>>> import numpy as np
>>> np.set_printoptions(precision=2, suppress=True, linewidth=200, floatmode="fixed")
>>> rd = lambda a: np.round(a, 2) + 0
>>> M2 = np.array([[-1, 4, -1, -4, -4],
...     [5, 3, 5, 1, -1],
...     [0, -1, 4, -3, 1],
...     [1, 0, -3, 4, 5],
...     [-4, -2, 0, 2, 5]])
>>> cent = np.array([[-1, -3, -3], [2, -5, 0], [-2, 5, -3]])
>>> arr = np.block([[M2, np.array([[5, -5, 5], [-1, 4, 5], [0, -2, 5], [-3, 5, -1], [-1, -1, 1]])], [np.zeros((3, 5)), cent]])
>>> arr
array([[-1.00,  4.00, -1.00, -4.00, -4.00,  5.00, -5.00,  5.00],
       [ 5.00,  3.00,  5.00,  1.00, -1.00, -1.00,  4.00,  5.00],
       [ 0.00, -1.00,  4.00, -3.00,  1.00,  0.00, -2.00,  5.00],
       [ 1.00,  0.00, -3.00,  4.00,  5.00, -3.00,  5.00, -1.00],
       [-4.00, -2.00,  0.00,  2.00,  5.00, -1.00, -1.00,  1.00],
       [ 0.00,  0.00,  0.00,  0.00,  0.00, -1.00, -3.00, -3.00],
       [ 0.00,  0.00,  0.00,  0.00,  0.00,  2.00, -5.00,  0.00],
       [ 0.00,  0.00,  0.00,  0.00,  0.00, -2.00,  5.00, -3.00]])
>>> O, R = np.linalg.qr(arr)
>>> rd(O.T @ O)
array([[1.00, 0.00, 0.00, 0.00, 0.00, 0.00, 0.00, 0.00],
       [0.00, 1.00, 0.00, 0.00, 0.00, 0.00, 0.00, 0.00],
       [0.00, 0.00, 1.00, 0.00, 0.00, 0.00, 0.00, 0.00],
       [0.00, 0.00, 0.00, 1.00, 0.00, 0.00, 0.00, 0.00],
       [0.00, 0.00, 0.00, 0.00, 1.00, 0.00, 0.00, 0.00],
       [0.00, 0.00, 0.00, 0.00, 0.00, 1.00, 0.00, 0.00],
       [0.00, 0.00, 0.00, 0.00, 0.00, 0.00, 1.00, 0.00],
       [0.00, 0.00, 0.00, 0.00, 0.00, 0.00, 0.00, 1.00]])
>>> rd(abs(R[0, 0])), rd(np.linalg.norm(arr[:, 0]))
(np.float64(6.56), np.float64(6.56))
>>> f, g = arr[2], arr[0]
>>> f @ f
np.float64(56.0)
>>> pr = (f @ g) / (f @ f) * f
>>> rd(pr)
array([ 0.00, -0.62,  2.50, -1.88,  0.62,  0.00, -1.25,  3.12])
>>> A = np.vander(np.arange(5) - 3, 4, increasing=True)
>>> A
array([[  1,  -3,   9, -27],
       [  1,  -2,   4,  -8],
       [  1,  -1,   1,  -1],
       [  1,   0,   0,   0],
       [  1,   1,   1,   1]])
>>> Uu, sv, VT = np.linalg.svd(A)
>>> rd(sv)
array([30.08,  2.50,  1.56,  0.86])
>>> np.argmax(sv[:-1] / (sv[1:] + 1e-6)) + 1
np.int64(1)
>>> M2 = Uu[:, :1] @ np.diag(sv[:1]) @ VT[:1]
>>> rd(np.linalg.norm(A - M2) / np.linalg.norm(A))
np.float64(0.1)
>>> rd(np.abs(A - M2).max())
np.float64(1.22)
>>> np.linalg.matrix_rank(M2)
np.int64(1)
>>> m1 = np.load("x.npy")
>>> m1
array([[7, 9, 0, 9, 8, 6, 8],
       [8, 7, 9, 0, 9, 8, 6],
       [6, 8, 7, 9, 0, 9, 8],
       [8, 6, 8, 7, 9, 0, 9],
       [9, 8, 6, 8, 7, 9, 0],
       [0, 9, 8, 6, 8, 7, 9],
       [9, 0, 9, 8, 6, 8, 7]])
>>> vec = np.array([-3, -2, -5, -5, -4, -2, -4])
>>> a = np.maximum(m1 @ vec, 0)
>>> np.maximum(m1 @ vec, 0) - np.maximum(-m1 @ vec, 0)
array([-160, -159, -164, -183, -159, -170, -180])
>>> np.flatnonzero(a > 1e-9)
array([], dtype=int64)
>>> m1.T @ a
array([0, 0, 0, 0, 0, 0, 0])
>>> a
array([0, 0, 0, 0, 0, 0, 0])
>>> m1 @ (-1.0) ** np.arange(7)
array([-1.00, 17.00, -5.00, 21.00, -3.00,  3.00, 15.00])
>>> (m1 @ m1)[0]
array([337, 298, 321, 290, 370, 292, 301])
>>> m1 @ np.ones(7)
array([47.00, 47.00, 47.00, 47.00, 47.00, 47.00, 47.00])
>>> O, _ = np.linalg.qr(np.array([[-0.2, 0.1, -0.4, -2.5],
...     [-1.2, -0.5, 1.0, 0.8],
...     [-1.7, 1.7, 0.9, -0.9],
...     [-1.8, 0.8, -2.3, 1.1]]))
>>> E = 3 * O
>>> rd(E)
array([[-0.22,  0.00,  0.41, -2.96],
       [-1.30, -2.35, -1.33, -0.09],
       [-1.85,  1.86, -1.46, -0.06],
       [-1.96, -0.19,  2.22,  0.45]])
>>> P = np.triu(np.array([[1, 3, 2, -2], [-3, -4, 1, 2], [3, -4, -3, 4], [-1, 1, -2, -2]]), 1) + np.eye(4)
>>> M2 = P @ E @ np.linalg.inv(P)
>>> rd(np.trace(M2)), rd(np.trace(E))
(np.float64(-3.58), np.float64(-3.58))
>>> rd(np.poly(E))
array([  1.00,   3.58,   0.00, -32.19, -81.00])
>>> rd(np.linalg.det(E[::-1]))
np.float64(-81.0)
>>> rd(np.kron(np.eye(2, dtype=int), E))
array([[-0.22,  0.00,  0.41, -2.96,  0.00,  0.00,  0.00,  0.00],
       [-1.30, -2.35, -1.33, -0.09,  0.00,  0.00,  0.00,  0.00],
       [-1.85,  1.86, -1.46, -0.06,  0.00,  0.00,  0.00,  0.00],
       [-1.96, -0.19,  2.22,  0.45,  0.00,  0.00,  0.00,  0.00],
       [ 0.00,  0.00,  0.00,  0.00, -0.22,  0.00,  0.41, -2.96],
       [ 0.00,  0.00,  0.00,  0.00, -1.30, -2.35, -1.33, -0.09],
       [ 0.00,  0.00,  0.00,  0.00, -1.85,  1.86, -1.46, -0.06],
       [ 0.00,  0.00,  0.00,  0.00, -1.96, -0.19,  2.22,  0.45]])
>>> rd(np.einsum("ij,ji->", E, E))
np.float64(12.79)
>>> M = -3 * np.eye(7) + np.ones((7, 7))
>>> M
array([[-2.00,  1.00,  1.00,  1.00,  1.00,  1.00,  1.00],
       [ 1.00, -2.00,  1.00,  1.00,  1.00,  1.00,  1.00],
       [ 1.00,  1.00, -2.00,  1.00,  1.00,  1.00,  1.00],
       [ 1.00,  1.00,  1.00, -2.00,  1.00,  1.00,  1.00],
       [ 1.00,  1.00,  1.00,  1.00, -2.00,  1.00,  1.00],
       [ 1.00,  1.00,  1.00,  1.00,  1.00, -2.00,  1.00],
       [ 1.00,  1.00,  1.00,  1.00,  1.00,  1.00, -2.00]])
>>> M @ M
array([[10.00,  1.00,  1.00,  1.00,  1.00,  1.00,  1.00],
       [ 1.00, 10.00,  1.00,  1.00,  1.00,  1.00,  1.00],
       [ 1.00,  1.00, 10.00,  1.00,  1.00,  1.00,  1.00],
       [ 1.00,  1.00,  1.00, 10.00,  1.00,  1.00,  1.00],
       [ 1.00,  1.00,  1.00,  1.00, 10.00,  1.00,  1.00],
       [ 1.00,  1.00,  1.00,  1.00,  1.00, 10.00,  1.00],
       [ 1.00,  1.00,  1.00,  1.00,  1.00,  1.00, 10.00]])
>>> rd(np.linalg.det(M))
np.float64(2916.0)
>>> mat = np.loadtxt("a.csv", delimiter=",")
>>> mat
array([[ 60.00,  80.00,  67.00,  58.00,  35.00,  46.00,  26.00,  56.00,  20.00],
       [ 80.00, 122.00,  83.00, 100.00,  49.00,  70.00,  42.00, 101.00,  37.00],
       [ 67.00,  83.00,  83.00,  70.00,  45.00,  53.00,  34.00,  65.00,  19.00],
       [ 58.00, 100.00,  70.00, 132.00,  58.00,  84.00,  66.00, 134.00,  38.00],
       [ 35.00,  49.00,  45.00,  58.00,  31.00,  43.00,  32.00,  57.00,  15.00],
       [ 46.00,  70.00,  53.00,  84.00,  43.00,  86.00,  60.00,  89.00,  25.00],
       [ 26.00,  42.00,  34.00,  66.00,  32.00,  60.00,  46.00,  69.00,  17.00],
       [ 56.00, 101.00,  65.00, 134.00,  57.00,  89.00,  69.00, 138.00,  40.00],
       [ 20.00,  37.00,  19.00,  38.00,  15.00,  25.00,  17.00,  40.00,  14.00]])
>>> vals, vecs = np.linalg.eigh(mat)
>>> np.unique(vals.round(6) + 0, return_counts=True)[1]
array([5, 1, 1, 1, 1])
>>> vals.sum(), np.trace(mat)
(np.float64(712.0), np.float64(712.0))
>>> rd(np.abs(vecs[:, -1]))
array([0.27, 0.42, 0.31, 0.46, 0.22, 0.34, 0.24, 0.46, 0.14])
>>> rd(vecs.T @ vecs)
array([[1.00, 0.00, 0.00, 0.00, 0.00, 0.00, 0.00, 0.00, 0.00],
       [0.00, 1.00, 0.00, 0.00, 0.00, 0.00, 0.00, 0.00, 0.00],
       [0.00, 0.00, 1.00, 0.00, 0.00, 0.00, 0.00, 0.00, 0.00],
       [0.00, 0.00, 0.00, 1.00, 0.00, 0.00, 0.00, 0.00, 0.00],
       [0.00, 0.00, 0.00, 0.00, 1.00, 0.00, 0.00, 0.00, 0.00],
       [0.00, 0.00, 0.00, 0.00, 0.00, 1.00, 0.00, 0.00, 0.00],
       [0.00, 0.00, 0.00, 0.00, 0.00, 0.00, 1.00, 0.00, 0.00],
       [0.00, 0.00, 0.00, 0.00, 0.00, 0.00, 0.00, 1.00, 0.00],
       [0.00, 0.00, 0.00, 0.00, 0.00, 0.00, 0.00, 0.00, 1.00]])
>>> [round(float(x), 2) for x in np.linalg.svd(mat, compute_uv=False)[:3]]
[576.58, 82.39, 34.45]
>>> Uu, sv, VT = np.linalg.svd(mat)
>>> rd(sv)
array([576.58,  82.39,  34.45,  18.59,   0.00,   0.00,   0.00,   0.00,   0.00])
>>> np.argmax(sv[:-1] / (sv[1:] + 1e-6)) + 1
np.int64(4)
>>> M2 = Uu[:, :4] @ np.diag(sv[:4]) @ VT[:4]
>>> np.linalg.matrix_rank(mat, rtol=0.05)
np.int64(3)
>>> rd(np.abs(mat - M2).max())
np.float64(0.0)
>>> rd(M2)
array([[ 60.00,  80.00,  67.00,  58.00,  35.00,  46.00,  26.00,  56.00,  20.00],
       [ 80.00, 122.00,  83.00, 100.00,  49.00,  70.00,  42.00, 101.00,  37.00],
       [ 67.00,  83.00,  83.00,  70.00,  45.00,  53.00,  34.00,  65.00,  19.00],
       [ 58.00, 100.00,  70.00, 132.00,  58.00,  84.00,  66.00, 134.00,  38.00],
       [ 35.00,  49.00,  45.00,  58.00,  31.00,  43.00,  32.00,  57.00,  15.00],
       [ 46.00,  70.00,  53.00,  84.00,  43.00,  86.00,  60.00,  89.00,  25.00],
       [ 26.00,  42.00,  34.00,  66.00,  32.00,  60.00,  46.00,  69.00,  17.00],
       [ 56.00, 101.00,  65.00, 134.00,  57.00,  89.00,  69.00, 138.00,  40.00],
       [ 20.00,  37.00,  19.00,  38.00,  15.00,  25.00,  17.00,  40.00,  14.00]])
>>> O, _ = np.linalg.qr(np.array([[-0.4, 1.3, -0.5, 0.6, 0.9, 0.8],
...     [1.4, 0.4, 0.3, -1.1, 0.0, -1.6],
...     [2.0, -0.2, 0.2, 1.4, 0.5, 0.7],
...     [1.2, -0.3, 0.6, 1.1, 0.4, -0.2],
...     [1.0, -1.5, 1.9, 1.2, 1.2, -0.9],
...     [-1.1, -0.4, 1.2, 0.0, 0.9, 0.3]]))
>>> vals = np.array([2, 3, 0, 1, 1, 0])
>>> X = O @ np.diag(vals) @ O.T
>>> rd(X)
array([[ 1.44,  0.13,  0.22, -0.24, -1.12, -0.50],
       [ 0.13,  1.25,  0.39,  0.07, -0.43, -0.60],
       [ 0.22,  0.39,  1.03,  0.39,  0.39, -0.57],
       [-0.24,  0.07,  0.39,  1.08,  0.03, -0.10],
       [-1.12, -0.43,  0.39,  0.03,  1.66,  0.29],
       [-0.50, -0.60, -0.57, -0.10,  0.29,  0.54]])
>>> np.argsort(-np.linalg.norm(X, axis=0).round(6), kind="stable")[:3]
array([4, 0, 1])
>>> rd(np.linalg.norm(X, 2) / np.linalg.norm(X))
np.float64(0.77)
>>> [round(float(x), 2) for x in np.linalg.svd(X, compute_uv=False)[:3]]
[3.0, 2.0, 1.0]
>>> F = np.loadtxt("dump.csv", delimiter=",")
>>> F
array([[1.05, 3.00, 1.00, 2.00, 0.00, 2.00, 1.00, 2.00, 2.00],
       [3.00, 2.05, 2.00, 2.00, 0.00, 0.00, 2.00, 0.00, 0.00],
       [1.00, 3.00, 1.05, 0.00, 3.00, 3.00, 2.00, 1.00, 3.00],
       [2.00, 2.00, 2.00, 2.05, 1.00, 2.00, 2.00, 2.00, 2.00],
       [2.00, 1.00, 1.00, 3.00, 2.05, 0.00, 1.00, 0.00, 0.00],
       [1.00, 0.00, 2.00, 3.00, 0.00, 3.05, 2.00, 2.00, 0.00],
       [0.00, 1.00, 1.00, 1.00, 2.00, 3.00, 3.05, 2.00, 3.00],
       [3.00, 3.00, 2.00, 1.00, 2.00, 0.00, 3.00, 2.05, 3.00],
       [1.00, 3.00, 1.00, 2.00, 0.00, 2.00, 1.00, 2.00, 2.05]])
>>> vec = np.array([-2, -2, 0, 0, -1, 1, 1, -2, -1])
>>> rhs = F @ vec
>>> rd(rhs)
array([-11.10,  -8.10, -11.00, -11.00,  -7.05,  -0.95,  -4.95, -18.10, -11.05])
>>> rd(np.linalg.solve(F, rhs + F[:, 1]))
array([-2.00, -1.00,  0.00,  0.00, -1.00,  1.00,  1.00, -2.00, -1.00])
>>> rd(np.linalg.solve(F, F[:, 4]))
array([0.00, 0.00, 0.00, 0.00, 1.00, 0.00, 0.00, 0.00, 0.00])
>>> f = np.array([8, 5, -7, 8, -8, -6, 0, -8, -9])
>>> M2 = F + np.outer(f, np.eye(9)[7])
>>> rd(np.linalg.det(M2) / np.linalg.det(F)), rd(1 + np.linalg.solve(F, f)[7])
(np.float64(29.46), np.float64(29.46))
>>> M2
array([[ 1.05,  3.00,  1.00,  2.00,  0.00,  2.00,  1.00, 10.00,  2.00],
       [ 3.00,  2.05,  2.00,  2.00,  0.00,  0.00,  2.00,  5.00,  0.00],
       [ 1.00,  3.00,  1.05,  0.00,  3.00,  3.00,  2.00, -6.00,  3.00],
       [ 2.00,  2.00,  2.00,  2.05,  1.00,  2.00,  2.00, 10.00,  2.00],
       [ 2.00,  1.00,  1.00,  3.00,  2.05,  0.00,  1.00, -8.00,  0.00],
       [ 1.00,  0.00,  2.00,  3.00,  0.00,  3.05,  2.00, -4.00,  0.00],
       [ 0.00,  1.00,  1.00,  1.00,  2.00,  3.00,  3.05,  2.00,  3.00],
       [ 3.00,  3.00,  2.00,  1.00,  2.00,  0.00,  3.00, -5.95,  3.00],
       [ 1.00,  3.00,  1.00,  2.00,  0.00,  2.00,  1.00, -7.00,  2.05]])
>>> vec = np.array([2, 2, 0, 0, 1, 2, 0, 0, 2])
>>> M2 @ (2 * vec)
array([32.20, 20.20, 46.00, 34.00, 16.10, 16.20, 32.00, 40.00, 32.20])
>>> np.linalg.norm(M2 @ vec) <= np.linalg.norm(M2, 2) * np.linalg.norm(vec) + 1e-9
np.True_
>>> M2 * vec
array([[ 2.10,  6.00,  0.00,  0.00,  0.00,  4.00,  0.00,  0.00,  4.00],
       [ 6.00,  4.10,  0.00,  0.00,  0.00,  0.00,  0.00,  0.00,  0.00],
       [ 2.00,  6.00,  0.00,  0.00,  3.00,  6.00,  0.00, -0.00,  6.00],
       [ 4.00,  4.00,  0.00,  0.00,  1.00,  4.00,  0.00,  0.00,  4.00],
       [ 4.00,  2.00,  0.00,  0.00,  2.05,  0.00,  0.00, -0.00,  0.00],
       [ 2.00,  0.00,  0.00,  0.00,  0.00,  6.10,  0.00, -0.00,  0.00],
       [ 0.00,  2.00,  0.00,  0.00,  2.00,  6.00,  0.00,  0.00,  6.00],
       [ 6.00,  6.00,  0.00,  0.00,  2.00,  0.00,  0.00, -0.00,  6.00],
       [ 2.00,  6.00,  0.00,  0.00,  0.00,  4.00,  0.00, -0.00,  4.10]])
>>> M2 @ vec
array([16.10, 10.10, 23.00, 17.00,  8.05,  8.10, 16.00, 20.00, 16.10])
>>> [round(float(x), 2) for x in np.linalg.svd(F, compute_uv=False)[:3]]
[15.05, 5.37, 4.58]
>>> rd(np.linalg.norm(F, 2) / np.linalg.norm(F))
np.float64(0.87)
>>> rd(np.abs(np.linalg.svd(F)[2][-1]))
array([0.60, 0.18, 0.73, 0.05, 0.10, 0.24, 0.06, 0.08, 0.04])
